$ ipython --no-banner

In [1]: import numpy as np

In [2]: from numpy import linalg as LA

In [3]: np.set_printoptions(precision=4, suppress=True, linewidth=140)

In [4]: X = np.array([[6, 9, 6, 9], [3, 1, 4, 9], [7, 2, 9, 1], [7, 4, 4, 0]])

In [5]: A2 = X / LA.norm(X, axis=1, keepdims=True)

In [6]: C2 = A2 @ A2.T

In [7]: print(C2[2])
[0.692  0.5658 1.     0.8894]

In [8]: print(C2)
[[1.     0.8342 0.692  0.7409]
 [0.8342 1.     0.5658 0.4404]
 [0.692  0.5658 1.     0.8894]
 [0.7409 0.4404 0.8894 1.    ]]

In [9]: rng = np.random.default_rng(868082)

In [10]: z = rng.permutation(4)

In [11]: print(z)
[0 3 2 1]

In [12]: A2 = C2[z][:, z]

In [13]: print(np.diag(A2))
[1. 1. 1. 1.]

In [14]: print(round(float(LA.det(A2)), 4), round(float(LA.det(C2[z])), 4))
0.0134 -0.0134

In [15]: print(np.allclose(A2, C2))
False

In [16]: print(np.trace(A2))
4.0

In [17]: vec = np.array([0, 7, 5, 2])

In [18]: y = X @ vec

In [19]: print(y)
[111  45  61  48]

In [20]: print(np.round(LA.solve(X, y + X[:, 2]), 4) + 0)
[0. 7. 6. 2.]

In [21]: print(np.round(LA.solve(X, 5 * y), 4) + 0)
[ 0. 35. 25. 10.]

In [22]: m1 = np.load("mat.npy")

In [23]: print(m1)
[[  6   1  -3  -5]
 [  3   2   0   0]
 [  3   1   0   4]
 [  1   3  -4 -13]]

In [24]: proj = np.triu(np.array([[-2, -3, 2, 0], [1, -3, -1, -3], [2, 1, 2, 0], [-2, 3, -2, 0]]), 1) + np.eye(4)

In [25]: A2 = proj @ m1 @ LA.inv(proj)

In [26]: print(np.round(LA.det(A2), 4))
171.0

In [27]: print(proj @ m1 - m1 @ proj)
[[ -3.  14. -11.  11.]
 [ -6.  -1.   8.  41.]
 [  0.   9.  -5.   3.]
 [  0.   3.   1.   9.]]

In [28]: print(np.trace(A2), np.trace(m1))
-5.0 -5

In [29]: print(LA.matrix_rank(A2))
4

In [30]: print(A2)
[[  3.   6.  -3.  21.]
 [ -3. -17.   1. -16.]
 [  3.  10.   4.  34.]
 [  1.   6.   0.   5.]]

In [31]: C2 = m1.T @ m1

In [32]: print(np.trace(C2), (m1 ** 2).sum())
305 305

In [33]: print(C2)
[[ 55  18 -22 -31]
 [ 18  15 -15 -40]
 [-22 -15  25  67]
 [-31 -40  67 210]]

In [34]: print(np.diag(C2))
[ 55  15  25 210]

In [35]: print(np.allclose(C2, C2.T))
True

In [36]: print(LA.svd(m1, compute_uv=False) ** 2)
[247.7549  52.3345   4.3978   0.5128]

In [37]: print(LA.eigvalsh(C2)[::-1])
[247.7549  52.3345   4.3978   0.5128]

In [38]: print((m1 @ m1.T).shape)
(4, 4)

In [39]: z = rng.permutation(4)

In [40]: print(z)
[1 0 2 3]

In [41]: A2 = m1[z][:, z]

In [42]: print(A2)
[[  2   3   0   0]
 [  1   6  -3  -5]
 [  1   3   0   4]
 [  3   1  -4 -13]]

In [43]: print(np.sort(np.abs(LA.eigvals(A2))))
[ 1.078   3.7476  3.7476 11.2947]

In [44]: A2 = np.array([[1, 0], [-2, -2], [1, 1]])

In [45]: data = np.tile(A2, (2, 3))

In [46]: print(data)
[[ 1  0  1  0  1  0]
 [-2 -2 -2 -2 -2 -2]
 [ 1  1  1  1  1  1]
 [ 1  0  1  0  1  0]
 [-2 -2 -2 -2 -2 -2]
 [ 1  1  1  1  1  1]]

In [47]: # rows and columns are dependent

In [48]: T = np.stack([data, -3 * data, data[::-1]])

In [49]: print(LA.det(T))
[0. 0. 0.]

In [50]: print(T.sum(axis=0))
[[-1  1 -1  1 -1  1]
 [ 2  2  2  2  2  2]
 [-1 -2 -1 -2 -1 -2]
 [-1  1 -1  1 -1  1]
 [ 2  2  2  2  2  2]
 [-1 -2 -1 -2 -1 -2]]

In [51]: F = np.array([[0, 1], [0, 0]])

In [52]: # triangular: eigenvalues sit on the diagonal

In [53]: left, s, vt = LA.svd(F)

In [54]: print(np.argmax(s[:-1] / (s[1:] + 1e-6)) + 1)
1

In [55]: print(s)
[1. 0.]

In [56]: A2 = left[:, :1] @ np.diag(s[:1]) @ vt[:1]

In [57]: print(round(LA.norm(F - A2, 2), 4), s[1])
0.0 0.0

In [58]: print(np.abs(F - A2).max())
0.0

In [59]: print(A2)
[[0. 1.]
 [0. 0.]]
